>>> import numpy as np
>>> from numpy import linalg as LA
>>> np.set_printoptions(precision=2, suppress=True, linewidth=140, floatmode="fixed")
>>> def tidy(a):
...     return np.round(a, 2) + 0
... 
>>> data = np.load("a.npy")
>>> data
array([[ 0,  2,  0, -2, -1],
       [ 0, -2,  0,  2,  1],
       [ 0, -4,  0,  4,  2],
       [ 0, -4,  0,  4,  2],
       [ 0, -4,  0,  4,  2],
       [ 0,  4,  0, -4, -2],
       [ 0,  0,  0,  0,  0],
       [ 0, -2,  0,  2,  1],
       [ 0,  2,  0, -2, -1],
       [ 0,  6,  0, -6, -3],
       [ 0, -4,  0,  4,  2]])
>>> A2 = np.array([[-3, -5, -1], [1, 0, 1], [0, -4, -4], [0, -1, -2], [5, -3, 4]])
>>> np.einsum("ik,kj->ji", data, A2)
array([[ -3,   3,   6,   6,   6,  -6,   0,   3,  -3,  -9,   6],
       [  5,  -5, -10, -10, -10,  10,   0,  -5,   5,  15, -10],
       [  2,  -2,  -4,  -4,  -4,   4,   0,  -2,   2,   6,  -4]])
>>> data @ A2
array([[ -3,   5,   2],
       [  3,  -5,  -2],
       [  6, -10,  -4],
       [  6, -10,  -4],
       [  6, -10,  -4],
       [ -6,  10,   4],
       [  0,   0,   0],
       [  3,  -5,  -2],
       [ -3,   5,   2],
       [ -9,  15,   6],
       [  6, -10,  -4]])
>>> np.vstack([data, A2.T]).shape
(14, 5)
>>> np.argsort(-LA.norm(data, axis=0).round(6), kind="stable")[:3]
array([1, 3, 4])
>>> [round(float(x), 2) for x in LA.svd(data, compute_uv=False)[:3]]
[17.23, 0.0, 0.0]
>>> tidy(LA.norm(data, 2) / LA.norm(data))
np.float64(1.0)
>>> m1 = np.load("block8.npy")
>>> m1
array([[ 0.16,  2.75,  0.60, -1.14,  0.90, -0.26, -0.08, -1.06,  0.31, -1.18, -0.67],
       [ 1.32, -1.12,  0.50,  1.72, -1.92, -1.70,  1.12,  0.60, -0.78,  2.28,  0.48],
       [-0.06, -1.70, -0.35,  0.74, -0.60,  0.11,  0.08,  0.66, -0.21,  0.78,  0.42],
       [-0.56, -1.60, -0.60,  0.24,  0.00,  0.76, -0.32,  0.56,  0.04,  0.08,  0.32],
       [ 0.16, -1.53, -0.20,  0.86, -0.78, -0.18,  0.24,  0.62, -0.29,  0.98,  0.41],
       [-0.48,  1.38,  0.00, -1.08,  1.08,  0.60, -0.48, -0.60,  0.42, -1.32, -0.42],
       [ 0.88,  1.75,  0.80, -0.02, -0.30, -1.18,  0.56, -0.58, -0.17,  0.26, -0.31],
       [ 0.26,  0.59,  0.25, -0.04, -0.06, -0.35,  0.16, -0.20, -0.04,  0.04, -0.11],
       [ 0.82, -1.02,  0.25,  1.22, -1.32, -1.05,  0.72,  0.50, -0.53,  1.58,  0.38],
       [ 0.88,  2.82,  1.00, -0.52,  0.12, -1.20,  0.48, -1.00, -0.02, -0.28, -0.58],
       [ 2.10, -3.63,  0.45,  3.60, -3.78, -2.67,  1.92,  1.68, -1.50,  4.56,  1.23],
       [ 0.02,  3.42,  0.65, -1.58,  1.32, -0.09, -0.24, -1.34,  0.47, -1.70, -0.86]])
>>> # rows and columns are dependent
>>> tidy(LA.norm(m1, 2) / LA.norm(m1))
np.float64(0.9)
>>> LA.cond(m1) > 100
np.True_
>>> np.argsort(-LA.norm(m1, axis=0).round(6), kind="stable")[:3]
array([1, 9, 4])
>>> [round(float(x), 2) for x in LA.svd(m1, compute_uv=False)[:3]]
[12.45, 6.07, 0.0]
>>> r = LA.matrix_rank(m1)
>>> r
np.int64(2)
>>> null = LA.svd(m1)[2][r:].T
>>> LA.matrix_rank(m1.T @ m1), LA.matrix_rank(m1 @ m1.T)
(np.int64(2), np.int64(2))
>>> np.allclose(m1 @ null, 0)
True
>>> null.shape
(11, 9)
>>> E = np.load("mat.npy")
>>> E
array([[1.00, 0.20, 0.04, 0.01, 0.00, 0.00, 0.00, 0.00, 0.00, 0.00, 0.00, 0.00, 0.00],
       [0.20, 1.00, 0.20, 0.04, 0.01, 0.00, 0.00, 0.00, 0.00, 0.00, 0.00, 0.00, 0.00],
       [0.04, 0.20, 1.00, 0.20, 0.04, 0.01, 0.00, 0.00, 0.00, 0.00, 0.00, 0.00, 0.00],
       [0.01, 0.04, 0.20, 1.00, 0.20, 0.04, 0.01, 0.00, 0.00, 0.00, 0.00, 0.00, 0.00],
       [0.00, 0.01, 0.04, 0.20, 1.00, 0.20, 0.04, 0.01, 0.00, 0.00, 0.00, 0.00, 0.00],
       [0.00, 0.00, 0.01, 0.04, 0.20, 1.00, 0.20, 0.04, 0.01, 0.00, 0.00, 0.00, 0.00],
       [0.00, 0.00, 0.00, 0.01, 0.04, 0.20, 1.00, 0.20, 0.04, 0.01, 0.00, 0.00, 0.00],
       [0.00, 0.00, 0.00, 0.00, 0.01, 0.04, 0.20, 1.00, 0.20, 0.04, 0.01, 0.00, 0.00],
       [0.00, 0.00, 0.00, 0.00, 0.00, 0.01, 0.04, 0.20, 1.00, 0.20, 0.04, 0.01, 0.00],
       [0.00, 0.00, 0.00, 0.00, 0.00, 0.00, 0.01, 0.04, 0.20, 1.00, 0.20, 0.04, 0.01],
       [0.00, 0.00, 0.00, 0.00, 0.00, 0.00, 0.00, 0.01, 0.04, 0.20, 1.00, 0.20, 0.04],
       [0.00, 0.00, 0.00, 0.00, 0.00, 0.00, 0.00, 0.00, 0.01, 0.04, 0.20, 1.00, 0.20],
       [0.00, 0.00, 0.00, 0.00, 0.00, 0.00, 0.00, 0.00, 0.00, 0.01, 0.04, 0.20, 1.00]])
>>> # symmetric, so the eigenvalues are real
>>> tidy(E.mean(axis=0))
array([0.10, 0.11, 0.11, 0.12, 0.12, 0.12, 0.12, 0.12, 0.12, 0.12, 0.11, 0.11, 0.10])
>>> np.count_nonzero(E)
np.int64(79)
>>> E.sum(axis=1)
array([1.25, 1.45, 1.49, 1.50, 1.50, 1.50, 1.50, 1.50, 1.50, 1.50, 1.49, 1.45, 1.25])
>>> np.abs(E).max()
np.float64(1.0)
>>> O, V = LA.qr(E[:, :6])[0], LA.qr(E[:, 6:])[0]
>>> sigma = LA.svd(O.T @ V, compute_uv=False)
>>> (sigma > 0.9).sum()
np.int64(0)
>>> tidy(np.degrees(np.arccos(sigma.clip(0, 1))))
array([67.15, 89.67, 89.71, 90.00, 90.00, 90.00])
>>> tidy(LA.norm(O @ O.T - V @ V.T, 2))
np.float64(1.0)
>>> tidy(LA.norm(E, 1)), tidy(LA.norm(E, np.inf))
(np.float64(1.5), np.float64(1.5))
>>> LA.norm(E, axis=1).argmax()
np.int64(3)
>>> tidy(LA.norm(E, 2))
np.float64(1.48)
>>> tidy(LA.norm(E) ** 2 / LA.norm(E, 2) ** 2)
np.float64(6.4)
>>> w, V = LA.eigh(E)
>>> vec = np.array([2, -3, -3, -2, 2, -2, 0, -1, -2, 0, 0, 1, 1])
>>> tidy(vec @ E @ vec / (vec @ vec)), tidy(w[0]), tidy(w[-1])
(np.float64(1.04), np.float64(0.67), np.float64(1.48))
>>> tidy(vec @ E @ vec)
np.float64(42.52)
>>> feats = np.load("data.npy")
>>> feats
array([[ 4, -2,  6,  2,  6, -2,  2, -2, -2, -4,  0,  0],
       [-2,  2, -3, -3, -5,  1, -1,  0, -2,  2,  0,  3],
       [ 6, -3,  9,  3,  9, -3,  3, -3, -3, -6,  0,  0],
       [ 2, -3,  3,  5,  7, -1,  1,  1,  5, -2,  0, -6],
       [ 6, -5,  9,  7, 13, -3,  3, -1,  3, -6,  0, -6],
       [-2,  1, -3, -1, -3,  1, -1,  1,  1,  2,  0,  0],
       [ 2, -1,  3,  1,  3, -1,  1, -1, -1, -2,  0,  0],
       [-2,  0, -3,  1, -1,  1, -1,  2,  4,  2,  0, -3],
       [-2, -2, -3,  5,  3,  1, -1,  4, 10,  2,  0, -9],
       [-4,  2, -6, -2, -6,  2, -2,  2,  2,  4,  0,  0],
       [ 0,  0,  0,  0,  0,  0,  0,  0,  0,  0,  0,  0],
       [ 0,  3,  0, -6, -6,  0,  0, -3, -9,  0,  0,  9]])
>>> t3 = np.stack([data, 3 * data, data[::-1]])
>>> np.einsum("bij,cij->bc", t3, t3)
array([[ 297,  891,  -54],
       [ 891, 2673, -162],
       [ -54, -162,  297]])
>>> t3.shape
(3, 11, 5)
>>> t3.sum(axis=0)
array([[  0,   4,   0,  -4,  -2],
       [  0,  -2,   0,   2,   1],
       [  0, -14,   0,  14,   7],
       [  0, -18,   0,  18,   9],
       [  0, -16,   0,  16,   8],
       [  0,  20,   0, -20, -10],
       [  0,  -4,   0,   4,   2],
       [  0, -12,   0,  12,   6],
       [  0,   4,   0,  -4,  -2],
       [  0,  22,   0, -22, -11],
       [  0, -14,   0,  14,   7]])
>>> left, sigma, VT = LA.svd(feats)
>>> np.argmax(sigma[:-1] / (sigma[1:] + 1e-6)) + 1
np.int64(2)
>>> A2 = left[:, :2] @ np.diag(sigma[:2]) @ VT[:2]
>>> LA.matrix_rank(A2)
np.int64(2)
>>> tidy(LA.norm(feats - A2, 2)), tidy(sigma[2])
(np.float64(0.0), np.float64(0.0))
>>> LA.matrix_rank(feats, rtol=0.05)
np.int64(2)
>>> left, sigma, VT = LA.svd(feats)
>>> V = VT[:(sigma > 1e-8).sum()]
>>> rng = np.random.default_rng(8416)
>>> vec = feats[4] + -3 * feats[11] + rng.integers(2) * np.eye(12)[2]
>>> vec
array([  6.00, -14.00,   9.00,  25.00,  31.00,  -3.00,   3.00,   8.00,  30.00,  -6.00,   0.00, -33.00])
>>> tidy(np.diag(V.T @ V))
array([0.13, 0.06, 0.29, 0.16, 0.37, 0.03, 0.03, 0.08, 0.40, 0.13, 0.00, 0.33])
>>> LA.matrix_rank(np.vstack([feats, vec]))
np.int64(2)
>>> tidy(LA.norm(vec - V.T @ V @ vec))
np.float64(0.0)
>>> w, V = LA.eigh(feats)
>>> vec = np.array([1, 0, -1, -2, -2, -2, -2, -2, 0, 2, 2, 1])
>>> tidy(V * np.abs(w) @ V.T)
array([[ 4.00, -2.00,  6.00,  2.00,  6.00, -2.00,  2.00, -2.00, -2.00, -4.00,  0.00,  0.00],
       [-2.00,  2.00, -3.00, -3.00, -5.00,  1.00, -1.00,  0.00, -2.00,  2.00,  0.00,  3.00],
       [ 6.00, -3.00,  9.00,  3.00,  9.00, -3.00,  3.00, -3.00, -3.00, -6.00,  0.00,  0.00],
       [ 2.00, -3.00,  3.00,  5.00,  7.00, -1.00,  1.00,  1.00,  5.00, -2.00,  0.00, -6.00],
       [ 6.00, -5.00,  9.00,  7.00, 13.00, -3.00,  3.00, -1.00,  3.00, -6.00,  0.00, -6.00],
       [-2.00,  1.00, -3.00, -1.00, -3.00,  1.00, -1.00,  1.00,  1.00,  2.00,  0.00,  0.00],
       [ 2.00, -1.00,  3.00,  1.00,  3.00, -1.00,  1.00, -1.00, -1.00, -2.00,  0.00,  0.00],
       [-2.00,  0.00, -3.00,  1.00, -1.00,  1.00, -1.00,  2.00,  4.00,  2.00,  0.00, -3.00],
       [-2.00, -2.00, -3.00,  5.00,  3.00,  1.00, -1.00,  4.00, 10.00,  2.00,  0.00, -9.00],
       [-4.00,  2.00, -6.00, -2.00, -6.00,  2.00, -2.00,  2.00,  2.00,  4.00,  0.00,  0.00],
       [ 0.00,  0.00,  0.00,  0.00,  0.00,  0.00,  0.00,  0.00,  0.00,  0.00,  0.00,  0.00],
       [ 0.00,  3.00,  0.00, -6.00, -6.00,  0.00,  0.00, -3.00, -9.00,  0.00,  0.00,  9.00]])
>>> np.allclose(feats[:-1].T @ LA.lstsq(feats[:-1].T, feats[-1])[0], feats[-1])
True
>>> tidy(np.trace(LA.pinv(feats) @ feats))
np.float64(2.0)
>>> np.abs(np.diag(LA.qr(feats)[1])) > 1e-9
array([ True,  True, False, False, False, False, False, False, False, False, False, False])
>>> mat = np.array([[1.0, 0.7, 0.49, 0.34, 0.24, 0.17, 0.12, 0.08],
...     [0.7, 1.0, 0.7, 0.49, 0.34, 0.24, 0.17, 0.12],
...     [0.49, 0.7, 1.0, 0.7, 0.49, 0.34, 0.24, 0.17],
...     [0.34, 0.49, 0.7, 1.0, 0.7, 0.49, 0.34, 0.24],
...     [0.24, 0.34, 0.49, 0.7, 1.0, 0.7, 0.49, 0.34],
...     [0.17, 0.24, 0.34, 0.49, 0.7, 1.0, 0.7, 0.49],
...     [0.12, 0.17, 0.24, 0.34, 0.49, 0.7, 1.0, 0.7],
...     [0.08, 0.12, 0.17, 0.24, 0.34, 0.49, 0.7, 1.0]])
>>> # symmetric, so the eigenvalues are real
>>> vec = np.array([3, 1, 1, 0, 0, 0, 1, 1])
>>> rhs = mat @ vec
>>> b, lr = np.zeros(8), 1 / LA.norm(mat, 2) ** 2
>>> for i in range(200):
...     b -= lr * mat.T @ (mat @ b - rhs)
...     if i % 50 == 0: print(i, round(LA.norm(mat @ b - rhs), 2))
... 
0 2.56
50 0.3
100 0.19
150 0.15
>>> tidy(b)
array([ 2.74,  1.41,  0.77,  0.06, -0.08,  0.14,  0.89,  1.04])
>>> W = np.array([[7, 1, 2, 3, 0],
...     [5, 4, 9, 5, 6],
...     [3, 1, 6, 6, 4],
...     [6, 8, 4, 4, 9],
...     [5, 1, 6, 0, 2],
...     [2, 0, 3, 2, 5],
...     [3, 9, 3, 5, 4],
...     [7, 8, 0, 0, 6]])
>>> b = np.array([0, 2, 2, 1, 2])
>>> H = np.maximum(mat @ W + b, 0)
>>> (H > 0).astype(int)
array([[1, 1, 1, 1, 1],
       [1, 1, 1, 1, 1],
       [1, 1, 1, 1, 1],
       [1, 1, 1, 1, 1],
       [1, 1, 1, 1, 1],
       [1, 1, 1, 1, 1],
       [1, 1, 1, 1, 1],
       [1, 1, 1, 1, 1]])
>>> LA.matrix_rank(H)
np.int64(5)
>>> Z = np.array([[-1, 3, 2], [0, -3, -1], [-2, 3, 1], [1, 1, -1], [-2, 1, -1]])
>>> W @ Z
array([[ -8,  27,  12],
       [-30,  41,   4],
       [-17,  34,   1],
       [-28,  19,  -5],
       [-21,  32,  13],
       [-16,  22,   0],
       [-12,   0,  -9],
       [-19,   3,   0]])
>>> w, V = LA.eigh(E)
>>> np.unique(w.round(6) + 0, return_counts=True)[1]
array([1, 1, 1, 1, 1, 1, 1, 1, 1, 1, 1, 1, 1])
>>> tidy(LA.eigvalsh(E @ E))
array([0.44, 0.47, 0.51, 0.57, 0.64, 0.74, 0.87, 1.04, 1.25, 1.50, 1.77, 2.01, 2.19])
>>> tidy(LA.svd(E, compute_uv=False))
array([1.48, 1.42, 1.33, 1.23, 1.12, 1.02, 0.93, 0.86, 0.80, 0.75, 0.71, 0.69, 0.67])
>>> F = np.load("out4.npy")
>>> F
array([[ 4, -1, -3, -2,  2,  0,  1],
       [ 1, 48,  3,  0,  2,  0, -3],
       [ 1,  3, -3, -2,  3, -2, -1],
       [ 2,  2, -2, 28,  2, -3, -2],
       [-3,  1, -2, -3, 29, -1, -1],
       [-1, -3, -2,  1,  0, 48, -2],
       [-1,  0,  3,  1,  3,  3, 39]])
>>> u, g = F[5], F[6]
>>> u @ g
np.int64(62)
>>> pr = (u @ g) / (u @ u) * u
>>> LA.matrix_rank(np.outer(u, g))
np.int64(1)
>>> tidy(g - pr)
array([-0.97,  0.08,  3.05,  0.97,  3.00,  1.72, 39.05])
>>> tidy(LA.norm(u + g) ** 2 + LA.norm(u - g) ** 2)
np.float64(7746.0)
>>> W = np.array([[2, 5, 1],
...     [2, -2, 5],
...     [-4, 1, 3],
...     [1, -1, 1],
...     [-2, 4, -1],
...     [2, 4, -4],
...     [5, -4, 4]])
>>> b = np.array([-4, -1, 6])
>>> H = np.maximum(F @ W + b, 0)
>>> LA.matrix_rank(H)
np.int64(3)
>>> (H > 0).astype(int)
array([[1, 1, 0],
       [1, 0, 1],
       [0, 1, 1],
       [1, 0, 1],
       [0, 1, 0],
       [1, 1, 0],
       [1, 0, 1]])
>>> tidy((H > 0).mean(axis=0))
array([0.71, 0.57, 0.57])
>>> H
array([[ 13,  24,   0],
       [ 63,   0, 242],
       [  0,   5,  12],
       [ 20,   0,  42],
       [  0,  99,   0],
       [ 83, 197,   0],
       [178,   0, 156]])
>>> Z = np.array([[2, 4], [8, 1], [5, 0]])
>>> (H @ Z).round(6).argmax(axis=1)
array([0, 0, 0, 0, 0, 0, 0])
>>> H @ Z
array([[ 218,   76],
       [1336,  252],
       [ 100,    5],
       [ 250,   80],
       [ 792,   99],
       [1742,  529],
       [1136,  712]])
>>> A = np.load("case11.npy")
>>> A
array([[1.00, 0.50, 0.25, 0.12, 0.06, 0.03, 0.02],
       [0.50, 1.00, 0.50, 0.25, 0.12, 0.06, 0.03],
       [0.25, 0.50, 1.00, 0.50, 0.25, 0.12, 0.06],
       [0.12, 0.25, 0.50, 1.00, 0.50, 0.25, 0.12],
       [0.06, 0.12, 0.25, 0.50, 1.00, 0.50, 0.25],
       [0.03, 0.06, 0.12, 0.25, 0.50, 1.00, 0.50],
       [0.02, 0.03, 0.06, 0.12, 0.25, 0.50, 1.00]])
>>> w, V = LA.eigh(A)
>>> vec = np.array([4, -5, 0, 5, -4, -4, -1])
>>> tidy(V * np.abs(w) @ V.T)
array([[1.00, 0.50, 0.25, 0.12, 0.06, 0.03, 0.02],
       [0.50, 1.00, 0.50, 0.25, 0.12, 0.06, 0.03],
       [0.25, 0.50, 1.00, 0.50, 0.25, 0.12, 0.06],
       [0.12, 0.25, 0.50, 1.00, 0.50, 0.25, 0.12],
       [0.06, 0.12, 0.25, 0.50, 1.00, 0.50, 0.25],
       [0.03, 0.06, 0.12, 0.25, 0.50, 1.00, 0.50],
       [0.02, 0.03, 0.06, 0.12, 0.25, 0.50, 1.00]])
>>> tidy(LA.eigvalsh(A[1:, 1:]))
array([0.36, 0.41, 0.55, 0.85, 1.44, 2.39])
>>> (np.sign(V[:, -1].round(6)) == np.sign(V[0, -1].round(6))).astype(int)
array([1, 1, 1, 1, 1, 1, 1])
>>> tidy(V * np.sqrt(w) @ V.T)
array([[0.96, 0.25, 0.09, 0.04, 0.02, 0.01, 0.01],
       [0.25, 0.93, 0.24, 0.09, 0.04, 0.02, 0.01],
       [0.09, 0.24, 0.93, 0.24, 0.09, 0.04, 0.02],
       [0.04, 0.09, 0.24, 0.93, 0.24, 0.09, 0.04],
       [0.02, 0.04, 0.09, 0.24, 0.93, 0.24, 0.09],
       [0.01, 0.02, 0.04, 0.09, 0.24, 0.93, 0.25],
       [0.01, 0.01, 0.02, 0.04, 0.09, 0.25, 0.96]])
>>> tidy(V * np.maximum(w, 0) @ V.T)
array([[1.00, 0.50, 0.25, 0.12, 0.06, 0.03, 0.02],
       [0.50, 1.00, 0.50, 0.25, 0.12, 0.06, 0.03],
       [0.25, 0.50, 1.00, 0.50, 0.25, 0.12, 0.06],
       [0.12, 0.25, 0.50, 1.00, 0.50, 0.25, 0.12],
       [0.06, 0.12, 0.25, 0.50, 1.00, 0.50, 0.25],
       [0.03, 0.06, 0.12, 0.25, 0.50, 1.00, 0.50],
       [0.02, 0.03, 0.06, 0.12, 0.25, 0.50, 1.00]])
>>> np.abs(A).sum(axis=1).max(), tidy(np.abs(w).max())
(np.float64(2.74), np.float64(2.49))
